$ python3 -q
>>> import numpy as np
>>> import numpy.linalg as la
>>> np.set_printoptions(precision=4, suppress=True, linewidth=140, sign=" ")
>>> data = np.load("mat.npy")
>>> print(data)
[[ 0  0  2  0  0]
 [ 0  2  0  0  0]
 [ 3  0  3  0  0]
 [ 0  2  0  2  0]
 [ 0  0  0  0  1]]
>>> # splits into 3 blocks
>>> x0 = np.array([-2, 1, 0, 2, 1])
>>> target = data @ x0
>>> print(target)
[ 0  2 -6  6  1]
>>> print(la.solve(data, 3 * target))
[-6.  3.  0.  6.  3.]
>>> print(la.solve(data, target))
[-2.  1.  0.  2.  1.]
>>> print((la.matrix_power((data != 0) + (data.T != 0) + np.eye(5), 5) > 0).astype(int))
[[ 1  0  1  0  0]
 [ 0  1  0  1  0]
 [ 1  0  1  0  0]
 [ 0  1  0  1  0]
 [ 0  0  0  0  1]]
>>> print(np.sort(la.eigvals(data).real))
[-1.3723  1.      2.      2.      4.3723]
>>> print(data @ data)
[[  6   0   6   0   0]
 [  0   4   0   0   0]
 [  9   0  15   0   0]
 [  0   8   0   4   0]
 [  0   0   0   0   1]]
>>> ev, vecs = la.eig(data)
>>> print(np.round(data @ vecs[:, 0] - ev[0] * vecs[:, 0], 4) + 0)
[ 0.  0.  0.  0.  0.]
>>> print(np.sort(la.eigvals(data @ data)))
[  1.       1.8832   4.       4.      19.1168]
>>> print(np.sort(la.eigvals(data.T)))
[-1.3723  1.      2.      2.      4.3723]
>>> print(np.prod(ev))
-24.0
>>> out = np.array([[5, 1], [-6, 6]])
>>> X = np.kron(np.eye(2, dtype=int), out)
>>> print(X)
[[ 5  1  0  0]
 [-6  6  0  0]
 [ 0  0  5  1]
 [ 0  0 -6  6]]
>>> print((X - X.T) / 2)
[[ 0.   3.5  0.   0. ]
 [-3.5  0.   0.   0. ]
 [ 0.   0.   0.   3.5]
 [ 0.   0.  -3.5  0. ]]
>>> X.inv()
Traceback (most recent call last):
  File "<python-input-23>", line 1, in <module>
    X.inv()
    ^^^^^
AttributeError: 'numpy.ndarray' object has no attribute 'inv'
>>> print(la.matrix_power(X, 4))
[[ -365   539     0     0]
 [-3234   174     0     0]
 [    0     0  -365   539]
 [    0     0 -3234   174]]
>>> print(np.trace(X))
22
>>> print(np.allclose(X, X.T))
False
>>> print(round(np.abs(la.eigvals(X)).max(), 4))
6.0
>>> print((X + X.T) / 2)
[[ 5.  -2.5  0.   0. ]
 [-2.5  6.   0.   0. ]
 [ 0.   0.   5.  -2.5]
 [ 0.   0.  -2.5  6. ]]
>>> print(np.sort(np.abs(la.eigvals(X))))
[ 6.  6.  6.  6.]
>>> print(round(la.norm(X, 1), 4), round(float(la.norm(X, np.inf)), 4))
11.0 12.0
>>> print(la.norm(X, axis=0))
[ 7.8102  6.0828  7.8102  6.0828]
>>> print(round(la.norm(X) ** 2 / la.norm(X, 2) ** 2, 4))
2.3832
>>> print(X[3] @ X[2])
-24
>>> print(round(la.norm(X[3] - X[2]), 4))
12.083
>>> print(round(la.norm(X, "nuc"), 4))
26.0768
>>> print(la.norm(X, axis=1))
[ 5.099   8.4853  5.099   8.4853]
>>> print(round(la.norm(X[3], 1), 4), round(float(la.norm(X[3], np.inf)), 4))
12.0 6.0
>>> print(la.norm(X, axis=1).argmax())
1
>>> proj = np.triu(np.array([[1, 6, 8, 6], [5, 5, 0, 5], [8, 9, 8, 1], [1, 0, 3, 8]]), 1) + np.eye(4)
>>> out = proj @ X @ la.inv(proj)
>>> print(np.trace(out), np.trace(X))
22.0 22
>>> print(np.round(la.det(out), 4))
1296.0
>>> O, _ = la.qr(np.array([[1.0, -0.3, -0.8, 0.6],
...     [-0.5, -0.2, -2.1, 1.8],
...     [1.6, -0.6, 1.3, 1.8],
...     [1.0, 0.7, 0.8, -1.9]]))
>>> vecs, _ = la.qr(np.array([[-0.1, 1.7, -0.8, 0.7, -0.6],
...     [-0.1, 0.8, 0.2, -0.6, -0.1],
...     [0.6, 0.0, 1.3, -0.5, 0.9],
...     [0.7, 0.2, -0.8, -0.2, -1.9],
...     [-2.1, -0.7, 1.2, 2.2, -0.8]]))
>>> sv = 3 * 0.2 ** np.arange(4)
>>> m1 = O[:, :4] * sv @ vecs[:4]
>>> print(m1)
[[ 0.0789  1.2858 -0.0998  0.4249  0.2058]
 [ 0.004  -0.5401  0.0105 -0.4135 -0.1906]
 [ 0.1016  2.0771  0.0045  0.6666  0.315 ]
 [ 0.0468  1.0161 -0.2465  0.8736  0.5065]]
>>> def softmax(z):
...     e = np.exp(z - z.max(axis=-1, keepdims=True))
...     return e / e.sum(axis=-1, keepdims=True)
... 
>>> print(softmax(m1[1] + -3))
[ 0.2458  0.1426  0.2474  0.1619  0.2023]
>>> print(softmax(m1).sum(axis=1))
[ 1.  1.  1.  1.]
>>> print(softmax(10 * m1[1]))
[ 0.4485  0.0019  0.4786  0.0069  0.0641]
>>> print(softmax(m1[1]))
[ 0.2458  0.1426  0.2474  0.1619  0.2023]
>>> S = m1 @ m1.T / np.sqrt(5)
>>> print(softmax(S + np.triu(np.full(S.shape, -np.inf), 1)))
[[ 1.      0.      0.      0.    ]
 [ 0.3475  0.6525  0.      0.    ]
 [ 0.293   0.0394  0.6676  0.    ]
 [ 0.2484  0.0704  0.3965  0.2847]]
>>> print(softmax(S)[1] @ m1)
[ 0.0456  0.6215 -0.0677  0.2179  0.1254]
